>>> import numpy as np
>>> np.set_printoptions(suppress=True, linewidth=100)
>>> rnd = lambda a: np.round(a, 2) + 0
>>> K = np.load("run15.npy")
>>> print(K)
[[-18.05  10.65 -20.38]
 [-20.36   8.69 -19.49]
 [-20.32  10.03 -19.71]
 [-21.22   9.29 -19.12]
 [-19.78  10.19 -20.56]
 [-21.11  10.37 -21.58]
 [-19.43  11.61 -21.98]
 [-20.18  11.29 -19.14]
 [-20.52   9.82 -18.34]
 [-19.01  10.55 -18.85]
 [-18.52  11.69 -20.85]
 [-19.82   8.63 -19.4 ]
 [-20.8    9.88 -20.42]
 [-18.73  10.08 -19.29]
 [-18.91  11.05 -21.09]
 [-20.07   9.31 -19.55]
 [-19.01  12.09 -19.14]]
>>> gram = np.cov(K, rowvar=False)
>>> print(rnd(np.corrcoef(K[:, 1], K[:, 2])[0, 1]))
-0.37
>>> print(rnd(gram))
[[ 0.88  0.5  -0.13]
 [ 0.5   1.03 -0.38]
 [-0.13 -0.38  1.04]]
>>> print(np.argwhere(np.triu(np.abs(np.corrcoef(K.T)) > 0.8, 1)))
[]
>>> print(gram.shape)
(3, 3)
>>> Xs = K - K.mean(axis=1)
Traceback (most recent call last):
  File "<python-input-10>", line 1, in <module>
    Xs = K - K.mean(axis=1)
         ~~^~~~~~~~~~~~~~~~
ValueError: operands could not be broadcast together with shapes (17,3) (17,) 
>>> Xs = K - K.mean(axis=0)
>>> Uu, sv, Vh = np.linalg.svd(Xs, full_matrices=False)
>>> print(rnd(sv))
[5.19 3.72 2.54]
>>> print(np.abs(Vh[0]).argmax())
1
>>> print(rnd(sv ** 2 / (sv ** 2).sum()))
[0.57 0.29 0.14]
>>> print((np.sign(Uu[:, 0]) == np.sign(Uu[0, 0])).astype(int))
[1 0 0 0 1 1 1 1 0 0 1 0 0 1 1 0 1]
>>> W1 = np.array([[5, 4, 3, 5, 0, 4], [0, 0, 3, 0, 2, 3], [2, 1, 5, 3, 0, 0]])
>>> beta = np.array([-3, 2, 3, 0, 0, -3])
>>> act = np.maximum(K @ W1 + beta, 0)
>>> print(np.linalg.matrix_rank(act))
1
>>> Z = np.array([[1, 3, 5], [3, 4, 2], [1, 4, 3], [2, 0, 1], [5, 3, 3], [2, 5, 5]])
>>> print((act @ Z).round(6).argmax(axis=1))
[0 0 0 0 0 0 0 0 0 0 0 0 0 0 0 0 0]
>>> print(W1 @ Z)
[[38 63 67]
 [19 33 30]
 [16 30 30]]
>>> O, vecs = np.linalg.qr(K[:, :2])[0], np.linalg.qr(K[:, 2:])[0]
>>> sv = np.linalg.svd(O.T @ vecs, compute_uv=False)
>>> print((sv > 0.9).sum())
1
>>> print(rnd(sv))
[1.]
>>> ang = np.radians(180)
>>> Rm = np.eye(3)
>>> Rm[2, 2] = Rm[1, 1] = np.cos(ang)
>>> Rm[2, 1], Rm[1, 2] = -np.sin(ang), np.sin(ang)
>>> print(rnd(Rm))
[[ 1.  0.  0.]
 [ 0. -1.  0.]
 [ 0.  0. -1.]]
>>> Y = K @ Rm.T
>>> print(rnd(np.linalg.svd(K, compute_uv=False)), rnd(np.linalg.svd(Y, compute_uv=False)))
[123.33   5.11   2.87] [123.33   5.11   2.87]
>>> print(np.abs(Y - K).max(axis=0))
[ 0.   24.18 43.96]
>>> print(np.allclose(K @ K.T, Y @ Y.T))
True
>>> A = np.array([[3.0, 0.0, 3.0, 1.0],
...     [0.0, 2.0, 0.0, 3.0],
...     [0.0, 0.0, -1.0, -2.0],
...     [0.0, 0.0, -2.0, 0.0]])
>>> print(A.reshape(-1, 2))
[[ 3.  0.]
 [ 3.  1.]
 [ 0.  2.]
 [ 0.  3.]
 [ 0.  0.]
 [-1. -2.]
 [ 0.  0.]
 [-2.  0.]]
>>> print(A.ravel(order="F"))
[ 3.  0.  0.  0.  0.  2.  0.  0.  3.  0. -1. -2.  1.  3. -2.  0.]
>>> print(A.reshape(2, -1))
[[ 3.  0.  3.  1.  0.  2.  0.  3.]
 [ 0.  0. -1. -2.  0.  0. -2.  0.]]
>>> T = A.reshape(4, 2, -1)
>>> print(T.sum(axis=1))
[[ 6.  1.]
 [ 0.  5.]
 [-1. -2.]
 [-2.  0.]]
>>> print(np.einsum("ihd,jhd->hij", T, T).shape)
(2, 4, 4)
>>> print(np.swapaxes(T, 1, 2)[1])
[[0. 0.]
 [2. 3.]]
>>> print(np.einsum("ihd,ihd->ih", T, T))
[[ 9. 10.]
 [ 4.  9.]
 [ 0.  5.]
 [ 0.  4.]]
>>> print(np.allclose(A, A.T))
False
>>> print(rnd(np.linalg.det(A)))
-24.0
>>> print(A @ A)
[[ 9.  0.  4. -3.]
 [ 0.  4. -6.  6.]
 [ 0.  0.  5.  2.]
 [ 0.  0.  2.  4.]]
>>> print(rnd(np.abs(np.linalg.eigvals(A)).max()))
3.0
>>> print((A - A.T) / 2)
[[ 0.   0.   1.5  0.5]
 [ 0.   0.   0.   1.5]
 [-1.5  0.   0.   0. ]
 [-0.5 -1.5  0.   0. ]]
>>> print((A + A.T) / 2)
[[ 3.   0.   1.5  0.5]
 [ 0.   2.   0.   1.5]
 [ 1.5  0.  -1.  -2. ]
 [ 0.5  1.5 -2.   0. ]]
>>> print(np.allclose(A @ A.T, A.T @ A))
False
>>> W1 = np.array([[0, -3, 0, -2, 0],
...     [3, 1, 1, -1, 3],
...     [-2, 0, -3, 3, -1],
...     [-1, -3, 3, 2, -3]])
>>> beta = np.array([-1, -2, 1, -2, 2])
>>> act = np.maximum(A @ W1 + beta, 0)
>>> print((act > 0).mean(axis=0))
[0.75 0.25 0.5  0.5  0.5 ]
>>> print(np.linalg.matrix_rank(act))
4
>>> Z = np.array([[-1, -1], [3, 2], [4, 3], [-5, -5], [1, 4]])
>>> print(act @ Z)
[[-15. -15.]
 [ 36.  24.]
 [ 18.  41.]
 [ 29.  34.]]
>>> print(W1 @ Z)
[[  1   4]
 [ 12  19]
 [-26 -26]
 [ -9 -18]]
>>> x = np.array([-4, -2, 3, 2])
>>> print(A @ np.eye(4)[0])
[3. 0. 0. 0.]
>>> print((A @ x).argmax())
1
>>> print(np.einsum("ij,j->i", A, x))
[-1.  2. -7. -6.]
>>> print(A @ np.ones(4))
[ 7.  5. -3. -2.]
>>> feats = np.load("arr.npy")
>>> print(feats)
[[-1  2  3  3]
 [ 3 -1  2  3]
 [ 3  3 -1  2]
 [ 2  3  3 -1]]
>>> x = np.array([-2, -2, 2, -2])
>>> target = feats @ x
>>> print(target)
[ -2  -6 -18  -2]
>>> print(rnd(np.linalg.solve(feats, target + feats[:, 0])))
[-1. -2.  2. -2.]
>>> print(rnd(np.linalg.solve(feats.T, feats[3])))
[0. 0. 0. 1.]
>>> print(rnd(np.linalg.solve(feats, -2 * target)))
[ 4.  4. -4.  4.]
>>> print(rnd(np.linalg.solve(feats, target)))
[-2. -2.  2. -2.]
>>> O, vecs = np.linalg.qr(feats[:, :1])[0], np.linalg.qr(feats[:, 1:])[0]
>>> sv = np.linalg.svd(O.T @ vecs, compute_uv=False)
>>> print(rnd(sv))
[0.55]
>>> print((sv > 0.9).sum())
0
